% ipython --no-banner

In [1]: import numpy as np

In [2]: np.set_printoptions(suppress=True, linewidth=100)

In [3]: def rd(a):
   ...:     return np.round(a, 3) + 0
   ...: 

In [4]: E = np.load("data.npy")

In [5]: print(E)
[[30.017  4.95  15.078 40.049 19.976 19.994]
 [12.045  2.001  5.879 16.046  8.098  8.043]
 [29.932  5.051 15.075 40.041 20.029 20.016]
 [18.037  3.067  8.969 24.01  11.986 11.92 ]
 [ 5.975  1.019  3.032  8.105  3.962  3.983]
 [24.045  3.972 11.958 32.021 15.99  15.957]
 [18.075  3.028  9.003 23.943 11.963 11.998]]

In [6]: print(np.argsort(-np.linalg.norm(E, axis=0).round(6), kind="stable")[:3])
[3 0 4]

In [7]: print(np.linalg.matrix_rank(E, rtol=0.1))
1

In [8]: U, sig, VT = np.linalg.svd(E)

In [9]: print(rd(sig))
[112.477   0.205   0.143   0.118   0.106   0.038]

In [10]: other = U[:, :1] @ np.diag(sig[:1]) @ VT[:1]

In [11]: print(rd(np.linalg.norm(E - other, 2)), rd(sig[1]))
0.205 0.205

In [12]: print(np.linalg.matrix_rank(E, rtol=0.05))
1

In [13]: E @ E
ValueError: matmul: Input operand 1 has a mismatch in its core dimension 0, with gufunc signature (n?,k),(k,m?)->(n?,m?) (size 7 is different from 6)


In [14]: cov = E.T @ E

In [15]: print(rd(np.linalg.svd(E, compute_uv=False) ** 2))
[12651.111     0.042     0.021     0.014     0.011     0.001]

In [16]: print(rd(np.linalg.eigvalsh(cov)[::-1]))
[12651.111     0.042     0.021     0.014     0.011     0.001]

In [17]: print((E @ E.T).shape)
(7, 7)

In [18]: W = np.array([[1, -3, 4],
    ...:     [0, 4, 5],
    ...:     [-4, -1, 2],
    ...:     [-5, -2, -2],
    ...:     [3, 5, 5],
    ...:     [-5, 3, 1]])

In [19]: c = np.array([-2, 1, 2])

In [20]: act = np.maximum(E @ W + c, 0)

In [21]: print(rd(act))
[[  0.      0.    216.75 ]
 [  0.      0.     88.384]
 [  0.      0.    217.212]
 [  0.      0.    131.251]
 [  0.      0.     44.642]
 [  0.      0.    173.821]
 [  0.      0.    131.373]]

In [22]: print(np.linalg.matrix_rank(act))
1

In [23]: print((act > 0).astype(int))
[[0 0 1]
 [0 0 1]
 [0 0 1]
 [0 0 1]
 [0 0 1]
 [0 0 1]
 [0 0 1]]

In [24]: cent = np.array([[1, -2], [3, -1], [-3, -3]])

In [25]: print(rd(act @ cent))
[[-650.25  -650.25 ]
 [-265.152 -265.152]
 [-651.636 -651.636]
 [-393.753 -393.753]
 [-133.926 -133.926]
 [-521.463 -521.463]
 [-394.119 -394.119]]

In [26]: print(W @ cent)
[[-20 -11]
 [ -3 -19]
 [-13   3]
 [ -5  18]
 [  3 -26]
 [  1   4]]

In [27]: print((act @ cent).round(6).argmax(axis=1))
[0 0 0 0 0 0 0]

In [28]: rng = np.random.default_rng(51)

In [29]: J = np.eye(12, dtype=int)[rng.permutation(12)]

In [30]: print(J)
[[0 1 0 0 0 0 0 0 0 0 0 0]
 [0 0 0 0 0 0 0 0 0 1 0 0]
 [1 0 0 0 0 0 0 0 0 0 0 0]
 [0 0 0 0 0 0 0 0 0 0 1 0]
 [0 0 0 0 0 1 0 0 0 0 0 0]
 [0 0 0 0 0 0 0 0 1 0 0 0]
 [0 0 0 0 0 0 0 1 0 0 0 0]
 [0 0 0 1 0 0 0 0 0 0 0 0]
 [0 0 0 0 0 0 0 0 0 0 0 1]
 [0 0 1 0 0 0 0 0 0 0 0 0]
 [0 0 0 0 0 0 1 0 0 0 0 0]
 [0 0 0 0 1 0 0 0 0 0 0 0]]

In [31]: print((J != 0).astype(int))
[[0 1 0 0 0 0 0 0 0 0 0 0]
 [0 0 0 0 0 0 0 0 0 1 0 0]
 [1 0 0 0 0 0 0 0 0 0 0 0]
 [0 0 0 0 0 0 0 0 0 0 1 0]
 [0 0 0 0 0 1 0 0 0 0 0 0]
 [0 0 0 0 0 0 0 0 1 0 0 0]
 [0 0 0 0 0 0 0 1 0 0 0 0]
 [0 0 0 1 0 0 0 0 0 0 0 0]
 [0 0 0 0 0 0 0 0 0 0 0 1]
 [0 0 1 0 0 0 0 0 0 0 0 0]
 [0 0 0 0 0 0 1 0 0 0 0 0]
 [0 0 0 0 1 0 0 0 0 0 0 0]]

In [32]: print((np.linalg.matrix_power((J != 0) + (J.T != 0) + np.eye(12), 12) > 0).astype(int))
[[1 1 1 0 0 0 0 0 0 1 0 0]
 [1 1 1 0 0 0 0 0 0 1 0 0]
 [1 1 1 0 0 0 0 0 0 1 0 0]
 [0 0 0 1 0 0 1 1 0 0 1 0]
 [0 0 0 0 1 1 0 0 1 0 0 1]
 [0 0 0 0 1 1 0 0 1 0 0 1]
 [0 0 0 1 0 0 1 1 0 0 1 0]
 [0 0 0 1 0 0 1 1 0 0 1 0]
 [0 0 0 0 1 1 0 0 1 0 0 1]
 [1 1 1 0 0 0 0 0 0 1 0 0]
 [0 0 0 1 0 0 1 1 0 0 1 0]
 [0 0 0 0 1 1 0 0 1 0 0 1]]

In [33]: print(rd(np.sort(np.linalg.eigvals(J).real)))
[-1. -1. -1.  0.  0.  0.  0.  0.  0.  1.  1.  1.]

In [34]: print(J.sum(axis=1))
[1 1 1 1 1 1 1 1 1 1 1 1]

In [35]: print(np.linalg.matrix_power(J, 100))
[[1 0 0 0 0 0 0 0 0 0 0 0]
 [0 1 0 0 0 0 0 0 0 0 0 0]
 [0 0 1 0 0 0 0 0 0 0 0 0]
 [0 0 0 1 0 0 0 0 0 0 0 0]
 [0 0 0 0 1 0 0 0 0 0 0 0]
 [0 0 0 0 0 1 0 0 0 0 0 0]
 [0 0 0 0 0 0 1 0 0 0 0 0]
 [0 0 0 0 0 0 0 1 0 0 0 0]
 [0 0 0 0 0 0 0 0 1 0 0 0]
 [0 0 0 0 0 0 0 0 0 1 0 0]
 [0 0 0 0 0 0 0 0 0 0 1 0]
 [0 0 0 0 0 0 0 0 0 0 0 1]]

In [36]: print(np.linalg.matrix_power(J, 2))
[[0 0 0 0 0 0 0 0 0 1 0 0]
 [0 0 1 0 0 0 0 0 0 0 0 0]
 [0 1 0 0 0 0 0 0 0 0 0 0]
 [0 0 0 0 0 0 1 0 0 0 0 0]
 [0 0 0 0 0 0 0 0 1 0 0 0]
 [0 0 0 0 0 0 0 0 0 0 0 1]
 [0 0 0 1 0 0 0 0 0 0 0 0]
 [0 0 0 0 0 0 0 0 0 0 1 0]
 [0 0 0 0 1 0 0 0 0 0 0 0]
 [1 0 0 0 0 0 0 0 0 0 0 0]
 [0 0 0 0 0 0 0 1 0 0 0 0]
 [0 0 0 0 0 1 0 0 0 0 0 0]]

In [37]: p = np.eye(12)[9]

In [38]: for _ in range(3):
    ...:     p = p @ J
    ...:     print(p.round(3))
    ...: 
[0. 0. 1. 0. 0. 0. 0. 0. 0. 0. 0. 0.]
[1. 0. 0. 0. 0. 0. 0. 0. 0. 0. 0. 0.]
[0. 1. 0. 0. 0. 0. 0. 0. 0. 0. 0. 0.]

In [39]: F = np.array([[0, 0, 0, 0, 0, 1, 0, 0, 0, 0, 0, 0],
    ...:     [3, 1, 0, 3, 2, 0, 0, 0, 3, 0, 3, 0],
    ...:     [0, 0, 0, 0, 0, 2, 0, 0, 0, 0, 0, 0],
    ...:     [0, 0, 1, 0, 0, 0, 0, 0, 0, 0, 0, 0]])

In [40]: # columns 0 and 3 are equal

In [41]: print(rd(np.linalg.norm(F, 2) / np.linalg.norm(F)))
0.934

In [42]: print(np.linalg.cond(F) > 100)
True

In [43]: print(np.linalg.matrix_rank(F, rtol=0.1))
3
